$ python3 -q
>>> import numpy as np
>>> from numpy import linalg as LA
>>> np.set_printoptions(precision=2, suppress=True, linewidth=100, legacy="1.25")
>>> K = np.load("data.npy")
>>> print(K)
[[0. 1. 2. 7. 5.]
 [1. 0. 0. 0. 0.]
 [2. 0. 0. 0. 0.]
 [7. 0. 0. 0. 0.]
 [5. 0. 0. 0. 0.]]
>>> t = np.radians(36)
>>> r_ = np.eye(5)
>>> r_[2, 2] = r_[4, 4] = np.cos(t)
>>> r_[2, 4], r_[4, 2] = -np.sin(t), np.sin(t)
>>> r_
array([[ 1.  ,  0.  ,  0.  ,  0.  ,  0.  ],
       [ 0.  ,  1.  ,  0.  ,  0.  ,  0.  ],
       [ 0.  ,  0.  ,  0.81,  0.  , -0.59],
       [ 0.  ,  0.  ,  0.  ,  1.  ,  0.  ],
       [ 0.  ,  0.  ,  0.59,  0.  ,  0.81]])
>>> out = K @ r_.T
>>> np.abs(out - K).max(axis=0)
array([0.  , 0.  , 3.32, 0.  , 0.22])
>>> np.round(LA.svd(K, compute_uv=False), 2) + 0, np.round(LA.svd(out, compute_uv=False), 2) + 0
(array([8.89, 8.89, 0.  , 0.  , 0.  ]), array([8.89, 8.89, 0.  , 0.  , 0.  ]))
>>> np.allclose(LA.norm(K, axis=1), LA.norm(out, axis=1))
True
>>> P = np.triu(np.array([[-2, 1, -1, -2, -2],
...     [0, 2, -2, -2, -2],
...     [2, -1, -2, 1, 2],
...     [2, 1, 2, -1, 1],
...     [1, -2, 0, 2, 2]]), 1) + np.eye(5)
>>> out = P @ K @ LA.inv(P)
>>> print(P @ K - K @ P)
[[-25.   0.   2.   0.  -9.]
 [-28.  -1.   1.   2.   2.]
 [ 17.  -2.   2.   4.   4.]
 [  5.  -7.   7.  14.  14.]
 [  0.  -5.   5.  10.  10.]]
>>> np.round(K @ LA.pinv(K) @ K, 2) + 0
array([[0., 1., 2., 7., 5.],
       [1., 0., 0., 0., 0.],
       [2., 0., 0., 0., 0.],
       [7., 0., 0., 0., 0.],
       [5., 0., 0., 0., 0.]])
>>> np.unique(K.round(6), axis=0).shape
(5, 5)
>>> rk = LA.matrix_rank(K)
>>> rk
2
>>> N = LA.svd(K)[2][rk:].T
>>> print(np.allclose(K @ N, 0))
True
>>> [int(LA.matrix_rank(np.delete(K, i, axis=0))) for i in range(5)]
[1, 2, 2, 2, 2]
>>> np.round(K @ N, 2) + 0
array([[0., 0., 0.],
       [0., 0., 0.],
       [0., 0., 0.],
       [0., 0., 0.],
       [0., 0., 0.]])
>>> Uu, sig, Vh = LA.svd(K)
>>> V = Vh[:(sig > 1e-8).sum()]
>>> rng = np.random.default_rng(485981)
>>> vec = K[3] + 3 * K[4] + rng.integers(2) * np.eye(5)[4]
>>> vec
array([22.,  0.,  0.,  0.,  0.])
>>> np.allclose(V.T @ V @ vec, vec)
True
>>> V.T @ V
array([[1.  , 0.  , 0.  , 0.  , 0.  ],
       [0.  , 0.01, 0.03, 0.09, 0.06],
       [0.  , 0.03, 0.05, 0.18, 0.13],
       [0.  , 0.09, 0.18, 0.62, 0.44],
       [0.  , 0.06, 0.13, 0.44, 0.32]])
>>> round(float(LA.norm(vec - V.T @ V @ vec)), 2)
0.0
>>> O, _ = LA.qr(np.array([[0.3, -1.7, -1.3, -1.9],
...     [0.5, -0.4, -0.5, -1.3],
...     [0.3, -1.2, 0.6, 0.8],
...     [-0.9, 0.3, 0.5, 1.3]]))
>>> J = O[:, :4]
>>> J
array([[-0.27,  0.78,  0.55, -0.15],
       [-0.45, -0.08,  0.13,  0.88],
       [-0.27,  0.49, -0.83,  0.03],
       [ 0.81,  0.38, -0.02,  0.45]])
>>> O, r_ = LA.qr(J)
>>> print(np.allclose(r_.T @ r_, J.T @ J))
True
>>> round(abs(r_[0, 0]), 2), round(float(LA.norm(J[:, 0])), 2)
(1.0, 1.0)
>>> np.trace(O @ O.T)
4.0
>>> O @ r_
array([[-0.27,  0.78,  0.55, -0.15],
       [-0.45, -0.08,  0.13,  0.88],
       [-0.27,  0.49, -0.83,  0.03],
       [ 0.81,  0.38, -0.02,  0.45]])
>>> r_.round(2) + 0
array([[1., 0., 0., 0.],
       [0., 1., 0., 0.],
       [0., 0., 1., 0.],
       [0., 0., 0., 1.]])
>>> print(np.round(O.T @ O, 2) + 0)
[[1. 0. 0. 0.]
 [0. 1. 0. 0.]
 [0. 0. 1. 0.]
 [0. 0. 0. 1.]]
>>> O.shape, r_.shape
((4, 4), (4, 4))
>>> out = LA.inv(J)
>>> np.allclose(out, J.T)
True
>>> round(LA.cond(J), 2)
1.0
>>> LA.inv(out)
array([[-0.27,  0.78,  0.55, -0.15],
       [-0.45, -0.08,  0.13,  0.88],
       [-0.27,  0.49, -0.83,  0.03],
       [ 0.81,  0.38, -0.02,  0.45]])
>>> LA.det(J) * out
array([[ 0.27,  0.45,  0.27, -0.81],
       [-0.78,  0.08, -0.49, -0.38],
       [-0.55, -0.13,  0.83,  0.02],
       [ 0.15, -0.88, -0.03, -0.45]])
